$ ipython --no-banner

In [1]: import numpy as np

In [2]: np.set_printoptions(suppress=True, linewidth=100)

In [3]: tidy = lambda a: np.round(a, 2) + 0

In [4]: feats = np.load("w.npy")

In [5]: feats
Out[5]: 
array([[ -9,   6,   2,   0,  -2,   0],
       [ -6,  -3,  -1,   6,  -1,   4],
       [ -6,   3, -10,   3,   1,  11],
       [ -2,   4,  -9,  -5,  -8,   7],
       [ -6,   5,  -5,   0, -12,  14],
       [  0,  11,  -5,  -9, -15,   5],
       [  3,   7,   4,  -4, -20,   7],
       [  4,   5,  12,  -3, -21,  -1],
       [  6,   0,  16,   4, -13,   7],
       [  9,  -4,  20,  12, -13,   7],
       [  2,  -9,  21,  14, -20,   2],
       [ -4,  -4,  12,  16, -17,   9],
       [ -7,  -7,  13,   9, -25,   2]])

In [6]: G = np.cov(feats, rowvar=False)

In [7]: tidy(np.corrcoef(feats[:, 3], feats[:, 4])[0, 1])
Out[7]: np.float64(-0.16)

In [8]: tidy(feats.std(axis=0))
Out[8]: array([ 5.44,  5.8 , 10.48,  7.48,  7.9 ,  4.14])

In [9]: G.shape
Out[9]: (6, 6)

In [10]: d = np.linalg.norm(feats[:, None] - feats[None], axis=-1)

In [11]: np.linalg.matrix_rank(d ** 2)
Out[11]: np.int64(8)

In [12]: d.shape
Out[12]: (13, 13)

In [13]: tidy(d[:5, :5])
Out[13]: 
array([[ 0.  , 12.33, 17.35, 16.85, 18.84],
       [12.33,  0.  , 13.38, 17.55, 18.36],
       [17.35, 13.38,  0.  , 13.38, 14.7 ],
       [16.85, 17.55, 13.38,  0.  , 11.09],
       [18.84, 18.36, 14.7 , 11.09,  0.  ]])

In [14]: (d + 1e9 * np.eye(13)).round(6).argmin(axis=1)
Out[14]: array([ 1,  0,  1,  4,  3,  3,  7,  6,  9,  8,  9, 12, 11])

In [15]: d.mean(axis=1).argmax()
Out[15]: np.int64(10)

In [16]: other = np.array([[8, 3, 5],
    ...:     [2, 7, 6],
    ...:     [-3, -9, -7],
    ...:     [9, 3, 0],
    ...:     [-9, -2, -6],
    ...:     [-2, -8, -5]])

In [17]: np.einsum("ik,kj->ji", feats, other)
Out[17]: 
array([[ -48,    4,  -16,   32,   57,   81,  156,  170,  139,  215,  237,  203,  193],
       [   1,  -42,   12,   48,  -26,   85,   -6,  -20, -144, -175, -180, -138, -126],
       [ -11,  -55,   -3,   90,   37,  166,  114,   97,  -39,  -76,  -81,  -71,  -28]])

In [18]: np.einsum("ij,ij->i", feats, feats)
Out[18]: array([ 125,   99,  276,  239,  426,  477,  539,  636,  526,  859, 1126,  802,  977])

In [19]: np.linalg.matrix_rank(feats @ other)
Out[19]: np.int64(3)

In [20]: other.T @ feats.T
Out[20]: 
array([[ -48,    4,  -16,   32,   57,   81,  156,  170,  139,  215,  237,  203,  193],
       [   1,  -42,   12,   48,  -26,   85,   -6,  -20, -144, -175, -180, -138, -126],
       [ -11,  -55,   -3,   90,   37,  166,  114,   97,  -39,  -76,  -81,  -71,  -28]])

In [21]: np.einsum("ik,kj->ij", feats, other)
Out[21]: 
array([[ -48,    1,  -11],
       [   4,  -42,  -55],
       [ -16,   12,   -3],
       [  32,   48,   90],
       [  57,  -26,   37],
       [  81,   85,  166],
       [ 156,   -6,  114],
       [ 170,  -20,   97],
       [ 139, -144,  -39],
       [ 215, -175,  -76],
       [ 237, -180,  -81],
       [ 203, -138,  -71],
       [ 193, -126,  -28]])

In [22]: np.linalg.matrix_rank(np.vstack([feats, other.T]))
Out[22]: np.int64(6)

In [23]: labels = feats[:, 4] > np.median(feats[:, 4])

In [24]: f = feats[labels].mean(axis=0) - feats[~labels].mean(axis=0)

In [25]: tidy((((feats - feats.mean(axis=0)) @ f > 0) == labels).mean())
Out[25]: np.float64(0.92)

In [26]: ((feats - feats.mean(axis=0)) @ f > 0).astype(int)
Out[26]: array([1, 1, 1, 1, 1, 1, 0, 0, 0, 0, 0, 0, 0])

In [27]: np.argsort(-np.abs(f).round(6), kind="stable")
Out[27]: array([2, 4, 0, 3, 1, 5])

In [28]: other = np.c_[feats[:, :3] @ np.array([[0, -1, -1], [0, 2, 1], [-1, -2, 1]]), np.array([2, -9, 3, 1, 6, -8, 5, 8, -8, -8, -9, 5, 5])]

In [29]: other
Out[29]: 
array([[ -2,  17,  17,   2],
       [  1,   2,   2,  -9],
       [ 10,  32,  -1,   3],
       [  9,  28,  -3,   1],
       [  5,  26,   6,   6],
       [  5,  32,   6,  -8],
       [ -4,   3,   8,   5],
       [-12, -18,  13,   8],
       [-16, -38,  10,  -8],
       [-20, -57,   7,  -8],
       [-21, -62,  10,  -9],
       [-12, -28,  12,   5],
       [-13, -33,  13,   5]])

In [30]: tidy(np.linalg.lstsq(feats, other[:, 0])[0])
Out[30]: array([ 0.,  0., -1.,  0.,  0.,  0.])

In [31]: tidy(np.linalg.norm(other - feats @ np.linalg.lstsq(feats, other)[0], axis=0))
Out[31]: array([ 0. ,  0. ,  0. , 20.3])

In [32]: np.linalg.matrix_rank(np.c_[feats, other])
Out[32]: np.int64(7)
